$ ipython --no-banner

In [1]: import numpy as np

In [2]: from numpy import linalg as LA

In [3]: np.set_printoptions(precision=3, suppress=True, linewidth=100)

In [4]: tidy = lambda a: np.round(a, 3) + 0

In [5]: arr = np.load("test1.npy")

In [6]: tidy(arr)
Out[6]: 
array([[0.167, 0.167, 0.167, 0.167, 0.167, 0.167],
       [0.167, 0.333, 0.167, 0.   , 0.167, 0.167],
       [0.333, 0.   , 0.333, 0.   , 0.   , 0.333],
       [0.   , 0.25 , 0.   , 0.5  , 0.25 , 0.   ],
       [0.   , 0.   , 0.   , 0.   , 1.   , 0.   ],
       [0.   , 0.   , 0.   , 0.   , 0.   , 1.   ]])

In [7]: U, sv, Vh = LA.svd(arr)

In [8]: evecs = Vh[:(sv > 1e-8).sum()]

In [9]: rng = np.random.default_rng(7526)

In [10]: x0 = arr[3] + -1 * arr[4] + rng.integers(2) * np.eye(6)[0]

In [11]: x0
Out[11]: array([ 0.  ,  0.25,  0.  ,  0.5 , -0.75,  0.  ])

In [12]: LA.matrix_rank(np.vstack([arr, x0]))
Out[12]: np.int64(5)

In [13]: tidy(LA.norm(x0 - evecs.T @ evecs @ x0))
Out[13]: np.float64(0.0)

In [14]: try:
    ...:     LA.inv(arr)
    ...: except LA.LinAlgError as e:
    ...:     print(repr(e))
    ...: 
LinAlgError('Singular matrix')

In [15]: np.allclose(arr[:-1].T @ LA.lstsq(arr[:-1].T, arr[-1])[0], arr[-1])
Out[15]: False

In [16]: np.abs(np.diag(LA.qr(arr)[1])) > 1e-9
Out[16]: array([ True,  True, False,  True,  True,  True])

In [17]: tidy(np.trace(LA.pinv(arr) @ arr))
Out[17]: np.float64(5.0)

In [18]: LA.lstsq(arr[:-1].T, arr[-1])[2]
Out[18]: np.int32(4)

In [19]: U, sv, Vh = LA.svd(arr)

In [20]: np.argmax(sv[:-1] / (sv[1:] + 1e-6)) + 1
Out[20]: np.int64(5)

In [21]: Y = U[:, :5] @ np.diag(sv[:5]) @ Vh[:5]

In [22]: tidy(Y)
Out[22]: 
array([[0.167, 0.167, 0.167, 0.167, 0.167, 0.167],
       [0.167, 0.333, 0.167, 0.   , 0.167, 0.167],
       [0.333, 0.   , 0.333, 0.   , 0.   , 0.333],
       [0.   , 0.25 , 0.   , 0.5  , 0.25 , 0.   ],
       [0.   , 0.   , 0.   , 0.   , 1.   , 0.   ],
       [0.   , 0.   , 0.   , 0.   , 0.   , 1.   ]])

In [23]: LA.matrix_rank(arr, rtol=0.05)
Out[23]: np.int64(5)

In [24]: tidy(LA.norm(arr - Y) / LA.norm(arr))
Out[24]: np.float64(0.0)

In [25]: ang = np.radians(120)

In [26]: Rm = np.eye(6)

In [27]: Rm[5, 5] = Rm[1, 1] = np.cos(ang)

In [28]: Rm[5, 1], Rm[1, 5] = -np.sin(ang), np.sin(ang)

In [29]: tidy(Rm)
Out[29]: 
array([[ 1.   ,  0.   ,  0.   ,  0.   ,  0.   ,  0.   ],
       [ 0.   , -0.5  ,  0.   ,  0.   ,  0.   ,  0.866],
       [ 0.   ,  0.   ,  1.   ,  0.   ,  0.   ,  0.   ],
       [ 0.   ,  0.   ,  0.   ,  1.   ,  0.   ,  0.   ],
       [ 0.   ,  0.   ,  0.   ,  0.   ,  1.   ,  0.   ],
       [ 0.   , -0.866,  0.   ,  0.   ,  0.   , -0.5  ]])

In [30]: Y = arr @ Rm.T

In [31]: tidy(Y)
Out[31]: 
array([[ 0.167,  0.061,  0.167,  0.167,  0.167, -0.228],
       [ 0.167, -0.022,  0.167,  0.   ,  0.167, -0.372],
       [ 0.333,  0.289,  0.333,  0.   ,  0.   , -0.167],
       [ 0.   , -0.125,  0.   ,  0.5  ,  0.25 , -0.217],
       [ 0.   ,  0.   ,  0.   ,  0.   ,  1.   ,  0.   ],
       [ 0.   ,  0.866,  0.   ,  0.   ,  0.   , -0.5  ]])

In [32]: np.allclose(LA.norm(arr, axis=1), LA.norm(Y, axis=1))
Out[32]: True

In [33]: tidy(np.abs(Y - arr).max(axis=0))
Out[33]: array([0.   , 0.866, 0.   , 0.   , 0.   , 1.5  ])

In [34]: tidy(LA.svd(arr, compute_uv=False)), tidy(LA.svd(Y, compute_uv=False))
Out[34]: 
(array([1.145, 1.053, 0.61 , 0.492, 0.249, 0.   ]),
 array([1.145, 1.053, 0.61 , 0.492, 0.249, 0.   ]))

In [35]: np.allclose(arr @ arr.T, Y @ Y.T)
Out[35]: True

In [36]: K = np.loadtxt("a.csv", delimiter=",")

In [37]: K
Out[37]: 
array([[-3.014, -3.047, -5.996],
       [ 0.197, -0.134, -0.108],
       [-3.1  , -3.064, -5.908],
       [-3.181, -2.99 , -5.916]])

In [38]: x0 = np.array([3, 0, 0])

In [39]: y = K @ x0

In [40]: try:
    ...:     LA.solve(K, y)
    ...: except LA.LinAlgError as e:
    ...:     print(e)
    ...: 
Last 2 dimensions of the array must be square

In [41]: y
Out[41]: array([-9.042,  0.591, -9.3  , -9.543])

In [42]: tidy(LA.solve(K.T @ K, K.T @ y))
Out[42]: array([3., 0., 0.])

In [43]: tidy(LA.pinv(K) @ K)
Out[43]: 
array([[1., 0., 0.],
       [0., 1., 0.],
       [0., 0., 1.]])

In [44]: tidy(LA.lstsq(K, y)[0])
Out[44]: array([3., 0., 0.])

In [45]: y = y + 0.3 * rng.normal(size=4)

In [46]: tidy(y)
Out[46]: array([-9.034,  0.467, -9.512, -9.925])

In [47]: beta, *_ = LA.lstsq(K, y)

In [48]: tidy(beta)
Out[48]: array([ 3.624,  2.107, -1.369])

In [49]: [round(float(LA.norm(LA.solve(K.T @ K + lam * np.eye(3), K.T @ y))), 2) for lam in (0, 1, 10, 100)]
Out[49]: [4.41, 1.3, 1.22, 0.8]

In [50]: proj = K @ LA.solve(K.T @ K, K.T)

In [51]: tidy(LA.eigvalsh(proj))
Out[51]: array([0., 1., 1., 1.])

In [52]: tidy(proj @ K[:, 2])
Out[52]: array([-5.996, -0.108, -5.908, -5.916])

In [53]: np.allclose(proj @ proj, proj)
Out[53]: True

In [54]: U, sv, Vh = LA.svd(K)

In [55]: np.argmax(sv[:-1] / (sv[1:] + 1e-6)) + 1
Out[55]: np.int64(1)

In [56]: Y = U[:, :1] @ np.diag(sv[:1]) @ Vh[:1]

In [57]: tidy(LA.norm(K - Y) / LA.norm(K))
Out[57]: np.float64(0.023)

In [58]: def softmax(z):
    ...:     e = np.exp(z - z.max(axis=-1, keepdims=True))
    ...:     return e / e.sum(axis=-1, keepdims=True)
    ...: 

In [59]: tidy(softmax(10 * K[3]))
Out[59]: array([0.129, 0.871, 0.   ])

In [60]: scores = K @ K.T / np.sqrt(3)

In [61]: tidy(softmax(scores))
Out[61]: 
array([[0.357, 0.   , 0.315, 0.328],
       [0.266, 0.212, 0.263, 0.259],
       [0.355, 0.   , 0.316, 0.329],
       [0.353, 0.   , 0.316, 0.331]])

In [62]: tidy(softmax(scores + np.triu(np.full(scores.shape, -np.inf), 1)))
Out[62]: 
array([[1.   , 0.   , 0.   , 0.   ],
       [0.557, 0.443, 0.   , 0.   ],
       [0.529, 0.   , 0.471, 0.   ],
       [0.353, 0.   , 0.316, 0.331]])

In [63]: tidy(softmax(scores)[3] @ K)
Out[63]: array([-3.096, -3.033, -5.942])

In [64]: E = np.array([[1, 3, 1, 1, -1, 0, -3],
    ...:     [0, -1, -3, -2, -1, 0, -3],
    ...:     [-1, 1, 0, -3, 1, 2, 0],
    ...:     [-3, 3, -1, -3, 1, -1, 1],
    ...:     [-1, -1, 2, -1, -3, -2, -3]])

In [65]: w1 = np.array([[3, -1, 2, 0],
    ...:     [2, 1, 2, -1],
    ...:     [-1, -3, -2, -3],
    ...:     [0, 0, -2, -3],
    ...:     [-1, 1, 0, 1],
    ...:     [1, 3, 3, -1],
    ...:     [2, 0, -2, 1]])

In [66]: beta = np.array([5, 3, 4, -4])

In [67]: act = np.maximum(E @ w1 + beta, 0)

In [68]: LA.matrix_rank(act)
Out[68]: np.int64(4)

In [69]: (act > 0).astype(int)
Out[69]: 
array([[1, 1, 1, 0],
       [1, 1, 1, 1],
       [1, 1, 1, 1],
       [1, 1, 1, 1],
       [0, 0, 0, 0]])

In [70]: act
Out[70]: 
array([[ 8,  1, 14,  0],
       [ 1, 10, 18,  8],
       [ 5, 12, 16,  3],
       [ 3, 10,  7,  8],
       [ 0,  0,  0,  0]])

In [71]: Z = np.array([[2, -1], [1, 0], [-2, 2], [1, -1]])

In [72]: w1 @ Z
Out[72]: 
array([[ 1,  1],
       [ 0,  3],
       [-4,  0],
       [ 1, -1],
       [ 0,  0],
       [-2,  6],
       [ 9, -7]])

In [73]: act @ Z
Out[73]: 
array([[-11,  20],
       [-16,  27],
       [ -7,  24],
       [ 10,   3],
       [  0,   0]])

In [74]: C2 = arr.T @ arr

In [75]: np.allclose(C2, C2.T)
Out[75]: True

In [76]: tidy(C2)
Out[76]: 
array([[0.167, 0.083, 0.167, 0.028, 0.056, 0.167],
       [0.083, 0.201, 0.083, 0.153, 0.146, 0.083],
       [0.167, 0.083, 0.167, 0.028, 0.056, 0.167],
       [0.028, 0.153, 0.028, 0.278, 0.153, 0.028],
       [0.056, 0.146, 0.056, 0.153, 1.118, 0.056],
       [0.167, 0.083, 0.167, 0.028, 0.056, 1.167]])

In [77]: blk = np.stack([E, 5 * E, E[::-1]])

In [78]: np.einsum("bij,cij->bc", blk, blk)
Out[78]: 
array([[ 122,  610,   38],
       [ 610, 3050,  190],
       [  38,  190,  122]])

In [79]: tidy(LA.norm(blk, axis=(1, 2)))
Out[79]: array([11.045, 55.227, 11.045])

In [80]: blk.shape
Out[80]: (3, 5, 7)

In [81]: x0 = np.array([0, 1, 0, -2, 0, -3, -3])

In [82]: h = np.maximum(E @ x0, 0)

In [83]: np.maximum(E @ x0, 0) - np.maximum(-E @ x0, 0)
Out[83]: array([10, 12,  1,  9, 16])

In [84]: tidy(np.tanh(E @ x0))
Out[84]: array([1.   , 1.   , 0.762, 1.   , 1.   ])

In [85]: np.flatnonzero(h > 1e-9)
Out[85]: array([0, 1, 2, 3, 4])

In [86]: h
Out[86]: array([10, 12,  1,  9, 16])

In [87]: Y = np.array([[0, 1, 3, 1], [3, 3, 1, 2]])

In [88]: m1 = Y.T @ Y

In [89]: m1
Out[89]: 
array([[ 9,  9,  3,  6],
       [ 9, 10,  6,  7],
       [ 3,  6, 10,  5],
       [ 6,  7,  5,  5]])

In [90]: # equal to its transpose

In [91]: U, sv, Vh = LA.svd(m1)

In [92]: evecs = Vh[:(sv > 1e-8).sum()]

In [93]: x0 = m1[1] + 2 * m1[0] + rng.integers(2) * np.eye(4)[2]

In [94]: x0
Out[94]: array([27., 28., 12., 19.])

In [95]: np.allclose(evecs.T @ evecs @ x0, x0)
Out[95]: True

In [96]: LA.matrix_rank(np.vstack([m1, x0]))
Out[96]: np.int64(2)

In [97]: tidy(np.diag(evecs.T @ evecs))
Out[97]: array([0.524, 0.392, 0.899, 0.185])

In [98]: np.allclose(m1[:-1].T @ LA.lstsq(m1[:-1].T, m1[-1])[0], m1[-1])
Out[98]: True

In [99]: np.abs(np.diag(LA.qr(m1)[1])) > 1e-9
Out[99]: array([ True,  True, False, False])

In [100]: tidy(m1 @ LA.pinv(m1) @ m1)
Out[100]: 
array([[ 9.,  9.,  3.,  6.],
       [ 9., 10.,  6.,  7.],
       [ 3.,  6., 10.,  5.],
       [ 6.,  7.,  5.,  5.]])

In [101]: LA.lstsq(m1[:-1].T, m1[-1])[2]
Out[101]: np.int32(2)

In [102]: np.unique(m1.round(6), axis=0).shape
Out[102]: (4, 4)

In [103]: tidy(np.trace(LA.pinv(m1) @ m1))
Out[103]: np.float64(2.0)

In [104]: ang = np.radians(60)

In [105]: Rm = np.eye(4)

In [106]: Rm[3, 3] = Rm[0, 0] = np.cos(ang)

In [107]: Rm[3, 0], Rm[0, 3] = -np.sin(ang), np.sin(ang)

In [108]: tidy(Rm)
Out[108]: 
array([[ 0.5  ,  0.   ,  0.   ,  0.866],
       [ 0.   ,  1.   ,  0.   ,  0.   ],
       [ 0.   ,  0.   ,  1.   ,  0.   ],
       [-0.866,  0.   ,  0.   ,  0.5  ]])

In [109]: Y = m1 @ Rm.T

In [110]: np.allclose(LA.norm(m1, axis=1), LA.norm(Y, axis=1))
Out[110]: True

In [111]: np.allclose(m1 @ m1.T, Y @ Y.T)
Out[111]: True

In [112]: tidy(LA.det(Rm)), np.trace(Rm)
Out[112]: (np.float64(1.0), np.float64(3.0))
